% ipython --no-banner

In [1]: import numpy as np

In [2]: np.set_printoptions(precision=2, suppress=True, linewidth=100, sign=" ")

In [3]: tidy = lambda a: np.round(a, 2) + 0

In [4]: out = np.array([[-4, -2], [5, 1], [1, -5]])

In [5]: F = np.tile(out, (2, 3))

In [6]: F
Out[6]: 
array([[-4, -2, -4, -2, -4, -2],
       [ 5,  1,  5,  1,  5,  1],
       [ 1, -5,  1, -5,  1, -5],
       [-4, -2, -4, -2, -4, -2],
       [ 5,  1,  5,  1,  5,  1],
       [ 1, -5,  1, -5,  1, -5]])

In [7]: # null space of dimension 4

In [8]: np.linalg.matrix_power(F, 4)
Out[8]: 
array([[-192,  576, -192,  576, -192,  576],
       [ 192, -576,  192, -576,  192, -576],
       [-128,  384, -128,  384, -128,  384],
       [-192,  576, -192,  576, -192,  576],
       [ 192, -576,  192, -576,  192, -576],
       [-128,  384, -128,  384, -128,  384]])

In [9]: np.allclose(F, F.T)
Out[9]: False

In [10]: tidy(np.linalg.det(F))
Out[10]: np.float64(0.0)

In [11]: np.allclose(F @ F.T, F.T @ F)
Out[11]: False

In [12]: tidy(np.sort(np.abs(np.linalg.eigvals(F))))
Out[12]: array([ 0.,  0.,  0.,  0.,  0.,  4.])

In [13]: tidy(np.abs(np.linalg.eigvals(F)).max())
Out[13]: np.float64(4.0)

In [14]: (F - F.T) / 2
Out[14]: 
array([[ 0. , -3.5, -2.5,  1. , -4.5, -1.5],
       [ 3.5,  0. ,  5. ,  1.5,  2. ,  3. ],
       [ 2.5, -5. ,  0. , -0.5, -2. , -3. ],
       [-1. , -1.5,  0.5,  0. , -2.5,  1.5],
       [ 4.5, -2. ,  2. ,  2.5,  0. ,  0. ],
       [ 1.5, -3. ,  3. , -1.5,  0. ,  0. ]])

In [15]: U, sv, VT = np.linalg.svd(F)

In [16]: vecs = VT[:(sv > 1e-8).sum()]

In [17]: rng = np.random.default_rng(97606)

In [18]: x = F[3] + -3 * F[5] + rng.integers(2) * np.eye(6)[0]

In [19]: x
Out[19]: array([-7., 13., -7., 13., -7., 13.])

In [20]: np.allclose(vecs.T @ vecs @ x, x)
Out[20]: True

In [21]: tidy(np.linalg.norm(x - vecs.T @ vecs @ x))
Out[21]: np.float64(0.0)

In [22]: tidy(vecs.T @ vecs)
Out[22]: 
array([[ 0.33,  0.  ,  0.33,  0.  ,  0.33,  0.  ],
       [ 0.  ,  0.33,  0.  ,  0.33,  0.  ,  0.33],
       [ 0.33,  0.  ,  0.33,  0.  ,  0.33,  0.  ],
       [ 0.  ,  0.33,  0.  ,  0.33,  0.  ,  0.33],
       [ 0.33,  0.  ,  0.33,  0.  ,  0.33,  0.  ],
       [ 0.  ,  0.33,  0.  ,  0.33,  0.  ,  0.33]])

In [23]: E = np.load("sample7.npy")

In [24]: E
Out[24]: 
array([[ 1.,  5., -6., -8.,  0.,  0.,  0.,  0.,  0.],
       [-9., -8.,  1., -6., -4.,  0.,  0.,  0.,  0.],
       [-1., -5.,  5., -6., -4.,  0.,  0.,  0.,  0.],
       [-3., -2., -9., -9.,  6.,  0.,  0.,  0.,  0.],
       [-2., -8.,  9.,  6.,  3.,  0.,  0.,  0.,  0.],
       [ 0.,  0.,  0.,  0.,  0.,  2., -2.,  1., -1.],
       [ 0.,  0.,  0.,  0.,  0., -2.,  0.,  2.,  0.],
       [ 0.,  0.,  0.,  0.,  0.,  0., -2.,  0.,  2.],
       [ 0.,  0.,  0.,  0.,  0.,  1., -2.,  0.,  0.]])

In [25]: (np.linalg.matrix_power((E != 0) + (E.T != 0) + np.eye(9), 9) > 0).astype(int)
Out[25]: 
array([[ 1,  1,  1,  1,  1,  0,  0,  0,  0],
       [ 1,  1,  1,  1,  1,  0,  0,  0,  0],
       [ 1,  1,  1,  1,  1,  0,  0,  0,  0],
       [ 1,  1,  1,  1,  1,  0,  0,  0,  0],
       [ 1,  1,  1,  1,  1,  0,  0,  0,  0],
       [ 0,  0,  0,  0,  0,  1,  1,  1,  1],
       [ 0,  0,  0,  0,  0,  1,  1,  1,  1],
       [ 0,  0,  0,  0,  0,  1,  1,  1,  1],
       [ 0,  0,  0,  0,  0,  1,  1,  1,  1]])

In [26]: tidy(np.linalg.det(E))
Out[26]: np.float64(257028.0)

In [27]: E @ E
Out[27]: 
array([[-14.,  11.,  41.,  70., -44.,   0.,   0.,   0.,   0.],
       [ 88.,  58.,  69., 144., -20.,   0.,   0.,   0.,   0.],
       [ 65.,  54.,  44.,  38., -48.,   0.,   0.,   0.,   0.],
       [ 39.,  16., 106., 207.,   8.,   0.,   0.,   0.,   0.],
       [ 37., -27.,  22., -26.,  41.,   0.,   0.,   0.,   0.],
       [  0.,   0.,   0.,   0.,   0.,   7.,  -4.,  -2.,   0.],
       [  0.,   0.,   0.,   0.,   0.,  -4.,   0.,  -2.,   6.],
       [  0.,   0.,   0.,   0.,   0.,   6.,  -4.,  -4.,   0.],
       [  0.,   0.,   0.,   0.,   0.,   6.,  -2.,  -3.,  -1.]])
